>>> import numpy as np
>>> np.set_printoptions(precision=2, suppress=True, linewidth=200, sign=" ")
>>> A = np.load("block17.npy")
>>> print(A)
[[ 0  0  0]
 [ 0  0 -1]
 [ 0  0  0]]
>>> # triangular
>>> print(A @ np.linalg.pinv(A) @ A)
[[ 0.  0.  0.]
 [ 0.  0. -1.]
 [ 0.  0.  0.]]
>>> print(np.unique(A.round(6), axis=0).shape)
(2, 3)
>>> print(round(float(np.trace(np.linalg.pinv(A) @ A)), 2))
1.0
>>> rng = np.random.default_rng(593339)
>>> lab = rng.permutation(3)
>>> print(lab)
[ 0  1  2]
>>> B = A[lab][:, lab]
>>> print(np.trace(B))
0
>>> print(B)
[[ 0  0  0]
 [ 0  0 -1]
 [ 0  0  0]]
>>> M = np.load("w.npy")
>>> print(M)
[[ 0.29  0.    0.29  0.43]
 [ 0.    0.14  0.43  0.43]
 [ 0.    0.43  0.14  0.43]
 [ 0.25  0.38  0.25  0.12]]
>>> P = np.triu(np.array([[2, -5, -3, 4], [2, 2, 2, -3], [5, 4, -4, 2], [-1, 5, 3, 2]]), 1) + np.eye(4)
>>> B = P @ M @ np.linalg.inv(P)
>>> print(P @ M - M @ P)
[[ 1.    0.93 -0.71 -4.64]
 [-0.75 -0.27 -0.75  0.05]
 [ 0.5   0.75 -0.36  1.25]
 [ 0.    1.25  0.   -0.38]]
>>> print(round(float(np.linalg.det(B)), 2))
0.02
>>> print(np.round(np.trace(B), 2), round(float(np.trace(M)), 2))
0.7 0.7
>>> E = np.array([[-23.0, 10.0, -9.0], [-6.0, 0.0, -2.0], [48.0, -24.0, 20.0]])
>>> vec = np.array([2, 2, 1])
>>> target = E @ vec
>>> b, lr = np.zeros(3), 1 / np.linalg.norm(E, 2) ** 2
>>> for i in range(60):
...     b -= lr * E.T @ (E @ b - target)
...     if i % 10 == 0: print(i, round(np.linalg.norm(E @ b - target), 2))
... 
0 7.63
10 7.47
20 7.32
30 7.17
40 7.02
50 6.87
>>> print(b)
[ 1.17 -0.22  0.41]
>>> print(round(np.linalg.cond(E), 2))
242.27
>>> print(np.abs(np.linalg.svd(E)[2][-1]))
[ 0.29  0.19  0.94]
>>> print(np.argsort(-np.linalg.norm(E, axis=0).round(6), kind="stable")[:3])
[ 0  1  2]
>>> print([round(float(x), 2) for x in np.linalg.svd(E, compute_uv=False)[:3]])
[63.42, 2.89, 0.26]
>>> print(np.linalg.cond(E) > 100)
True
>>> ev, evecs = np.linalg.eig(E)
>>> print(np.sort(np.linalg.eigvals(E.T)))
[-4. -3.  4.]
>>> print(np.round(E @ evecs[:, 0] - ev[0] * evecs[:, 0], 2) + 0)
[ 0.  0.  0.]
>>> print(np.sort(np.linalg.eigvals(np.linalg.inv(E))))
[-0.33 -0.25  0.25]
>>> print(round(float(np.linalg.norm(E) ** 2 / np.linalg.norm(E, 2) ** 2), 2))
1.0
>>> print(np.linalg.norm(E, axis=1))
[ 26.65   6.32  57.27]
>>> K = np.load("x.npy")
>>> print(K)
[[-2.  1.  2.  2.]
 [ 1. -2.  2.  2.]
 [ 2.  2.  1.  4.]
 [ 2.  2.  4.  1.]]
>>> print(round(np.linalg.eigvalsh(K).min(), 2))
-3.0
>>> print([round(float(np.linalg.det(K[:i, :i])), 2) + 0 for i in range(1, 5)])
[-2.0, 3.0, 27.0, -189.0]
>>> P = np.triu(np.array([[-2, 2, -2, -1], [-2, -4, 4, -3], [-3, 1, 3, -3], [-3, 1, 4, 3]]), 1) + np.eye(4)
>>> B = P @ K @ np.linalg.inv(P)
>>> print(np.linalg.matrix_rank(B))
4
>>> print(np.trace(B), np.trace(K))
-2.0 -2.0
>>> print(np.round(np.linalg.det(B), 2))
-189.0
>>> print(P @ K - K @ P)
[[ -4.  -6. -10.   2.]
 [  2.   0.   2.  14.]
 [ -6. -10. -16.   8.]
 [  0.  -4.  -4.  20.]]
>>> r0 = np.array([2, 3])
>>> print(np.array([np.convolve(row, r0, "same") for row in K]))
[[-4. -4.  7. 10.]
 [ 2. -1. -2. 10.]
 [ 4. 10.  8. 11.]
 [ 4. 10. 14. 14.]]
>>> print(np.cross(K[1, :3], K[3, :3]))
[-12.   0.   6.]
>>> vec = np.array([6, -4, 8, -7])
>>> print((K * vec).sum(axis=1))
[-14.  16. -16.  29.]
>>> print(np.sign((K @ vec).round(6)))
[-1.  1. -1.  1.]
>>> print(np.linalg.norm(K @ vec) <= np.linalg.norm(K, 2) * np.linalg.norm(vec) + 1e-9)
True
>>> print(K @ (2 * vec))
[-28.  32. -32.  58.]
>>> print(K * vec)
[[-12.  -4.  16. -14.]
 [  6.   8.  16. -14.]
 [ 12.  -8.   8. -28.]
 [ 12.  -8.  32.  -7.]]
>>> print(K @ np.eye(4)[1])
[ 1. -2.  2.  2.]
>>> t = np.radians(135)
>>> R = np.eye(4)
>>> R[0, 0] = R[1, 1] = np.cos(t)
>>> R[0, 1], R[1, 0] = -np.sin(t), np.sin(t)
>>> print(R)
[[-0.71 -0.71  0.    0.  ]
 [ 0.71 -0.71  0.    0.  ]
 [ 0.    0.    1.    0.  ]
 [ 0.    0.    0.    1.  ]]
>>> B = K @ R.T
>>> print(np.allclose(K @ K.T, B @ B.T))
True
>>> print(round(np.linalg.det(R), 2), np.round(np.trace(R), 2))
1.0 0.59
>>> data = np.load("out15.npy")
>>> print(data)
[[ 1.    0.7   0.49]
 [ 0.7   1.    0.7 ]
 [ 0.49  0.7   1.  ]]
>>> # equal to its transpose
>>> ev, evecs = np.linalg.eigh(data)
>>> print(np.abs(evecs[:, -1]))
[ 0.56  0.62  0.56]
>>> print(ev.sum(), np.trace(data))
3.0 3.0
>>> P = np.triu(np.array([[-2, -3, -2], [0, 2, -1], [2, -2, 1]]), 1) + np.eye(3)
>>> B = P @ data @ np.linalg.inv(P)
>>> print(np.linalg.matrix_rank(B))
3
>>> print(np.poly(B))
[ 1.   -3.    1.78 -0.26]
>>> print(B)
[[ -2.08  -9.94 -17.71]
 [  0.21   0.93   1.05]
 [  0.49   2.17   4.15]]
>>> q, R = np.linalg.qr(data)
>>> print(q.shape, R.shape)
(3, 3) (3, 3)
>>> print(np.abs(np.diag(R)))
[ 1.32  0.47  0.42]
>>> print(np.round(q.T @ q, 2) + 0)
[[ 1.  0.  0.]
 [ 0.  1.  0.]
 [ 0.  0.  1.]]
>>> print(round(float(abs(R[0, 0])), 2), round(float(np.linalg.norm(data[:, 0])), 2))
1.32 1.32
>>> print(np.round(np.trace(q @ q.T), 2))
3.0
>>> print(np.allclose(R.T @ R, data.T @ data))
True
>>> print(q)
[[-0.76  0.65  0.  ]
 [-0.53 -0.62 -0.57]
 [-0.37 -0.44  0.82]]
>>> vec = np.ones(3)
>>> for _ in range(4):
...     vec = data @ vec
...     vec /= np.linalg.norm(vec)
...     print(round(vec @ data @ vec, 2))
... 
2.26
2.26
2.26
2.26
>>> print(vec)
[ 0.56  0.62  0.56]
>>> def softmax(z):
...     e = np.exp(z - z.max(axis=-1, keepdims=True))
...     return e / e.sum(axis=-1, keepdims=True)
... 
>>> print(softmax(data).sum(axis=1))
[ 1.  1.  1.]
>>> print(softmax(10 * data[0]))
[ 0.95  0.05  0.01]
>>> scores = data @ data.T / np.sqrt(3)
>>> print(softmax(scores)[0] @ data)
[ 0.74  0.81  0.72]
>>> print(softmax(scores + np.triu(np.full(scores.shape, -np.inf), 1)))
[[ 1.    0.    0.  ]
 [ 0.47  0.53  0.  ]
 [ 0.3   0.35  0.35]]
>>> print(softmax(scores).round(6).argmax(axis=1))
[ 1  1  1]
>>> B = np.array([[2, -1, 1], [1, -1, 2], [2, 1, -2]])
>>> m1 = B - B.T
>>> print(m1)
[[ 0 -2 -1]
 [ 2  0  1]
 [ 1 -1  0]]
>>> rank = np.linalg.matrix_rank(m1)
>>> print(rank)
2
>>> ns = np.linalg.svd(m1)[2][rank:].T
>>> print(ns.shape)
(3, 1)
>>> print([int(np.linalg.matrix_rank(m1[:, :j + 1])) for j in range(3)])
[1, 2, 2]
>>> print(ns @ ns.T)
[[ 0.17  0.17 -0.33]
 [ 0.17  0.17 -0.33]
 [-0.33 -0.33  0.67]]
>>> print(np.linalg.matrix_rank(m1.T @ m1), np.linalg.matrix_rank(m1 @ m1.T))
2 2
>>> print(np.round(m1 @ ns, 2) + 0)
[[ 0.]
 [ 0.]
 [ 0.]]
>>> vec = np.array([1, 2, 2])
>>> h1 = np.maximum(m1 @ vec, 0)
>>> print(np.maximum(m1 @ vec, 0) - np.maximum(-m1 @ vec, 0))
[-6  4 -1]
>>> vec = np.array([6, 9, 5])
>>> print(round(float(np.linalg.det(m1)), 2))
0.0
>>> q = np.linalg.solve(np.eye(3) - m1, np.eye(3) + m1)
>>> print(round(np.linalg.det(q), 2))
1.0
>>> X = np.load("case0.npy")
>>> print(X)
[[ 0.97 -0.69 -0.19 -0.62]
 [-0.69  2.55 -0.7  -0.66]
 [-0.19 -0.7   1.12 -1.62]
 [-0.62 -0.66 -1.62 -0.64]]
>>> print(np.linalg.eigvals(X))
[-2.  1.  3.  2.]
>>> print(np.round(np.einsum("ij,ji->", X, X), 2))
18.0
>>> print(round(np.linalg.eigvals(X).sum().real, 2))
4.0
>>> q, R = np.linalg.qr(X)
>>> print(np.abs(np.diag(R)))
[ 1.36  2.44  1.94  1.87]
>>> print(R)
[[-1.36  1.39 -0.8  -0.41]
 [ 0.   -2.44  0.1  -0.36]
 [ 0.    0.   -1.94  0.25]
 [ 0.    0.    0.   -1.87]]
>>> print(np.allclose(R.T @ R, X.T @ X))
True
>>> lab = rng.permutation(4)
>>> B = X[:, lab] * rng.choice([-1, 1], 4)
>>> print(B)
[[ 0.97  0.62  0.69 -0.19]
 [-0.69  0.66 -2.55 -0.7 ]
 [-0.19  1.62  0.7   1.12]
 [-0.62  0.64  0.66 -1.62]]
>>> Uu, _, Vt = np.linalg.svd(X.T @ B)
>>> print(np.round(np.linalg.lstsq(X, B)[0], 2) + 0)
[[ 1.  0.  0.  0.]
 [ 0.  0. -1.  0.]
 [ 0.  0.  0.  1.]
 [ 0. -1.  0.  0.]]
>>> print(lab)
[ 0  3  1  2]
>>> B = X / np.sqrt((X ** 2).mean(axis=1, keepdims=True))
>>> print(np.linalg.norm(B, axis=1))
[ 2.  2.  2.  2.]
>>> print(X - X.mean(axis=1, keepdims=True))
[[ 1.1  -0.56 -0.06 -0.49]
 [-0.81  2.42 -0.82 -0.79]
 [ 0.16 -0.35  1.47 -1.27]
 [ 0.27  0.23 -0.73  0.25]]
>>> ev, evecs = np.linalg.eig(X)
>>> print(np.round(X @ evecs[:, 0] - ev[0] * evecs[:, 0], 2) + 0)
[ 0.  0.  0.  0.]
>>> print(ev)
[-2.  1.  3.  2.]
>>> print(np.sort(np.linalg.eigvals(X @ X)))
[ 1.    3.98  4.    9.02]
>>> print(np.sort(np.linalg.eigvals(np.linalg.inv(X))))
[-0.5   0.33  0.5   1.  ]
>>> print(round(np.prod(ev), 2))
-11.98
>>> arr = np.array([[2, 0, 0], [0, 2, 0], [0, 0, 2]])
>>> L = np.linalg.cholesky(arr)
>>> print(np.linalg.eigvalsh(arr).min() > 0)
True
>>> print(np.round(np.prod(np.diag(L)) ** 2, 2), round(float(np.linalg.det(arr)), 2))
8.0 8.0
>>> print(L @ L.T)
[[ 2.  0.  0.]
 [ 0.  2.  0.]
 [ 0.  0.  2.]]
>>> print(np.linalg.matrix_rank(arr - arr[0, 0] * np.eye(3)))
0
>>> print(np.prod(np.diag(arr)), round(np.linalg.det(arr), 2))
8 8.0
>>> print([int(np.linalg.matrix_rank(np.linalg.matrix_power(arr, p))) for p in range(1, 4)])
[3, 3, 3]
>>> print(np.linalg.matrix_power(arr - np.diag(np.diag(arr)), 3))
[[ 0  0  0]
 [ 0  0  0]
 [ 0  0  0]]
>>> B = np.linalg.inv(arr)
>>> print(round(float(np.linalg.slogdet(arr)[0]), 2))
1.0
>>> print(np.linalg.det(arr) * B)
[[ 4.  0.  0.]
 [ 0.  4.  0.]
 [ 0.  0.  4.]]
>>> print(B)
[[ 0.5  0.   0. ]
 [ 0.   0.5  0. ]
 [ 0.   0.   0.5]]
>>> print(np.allclose(B, arr.T))
False
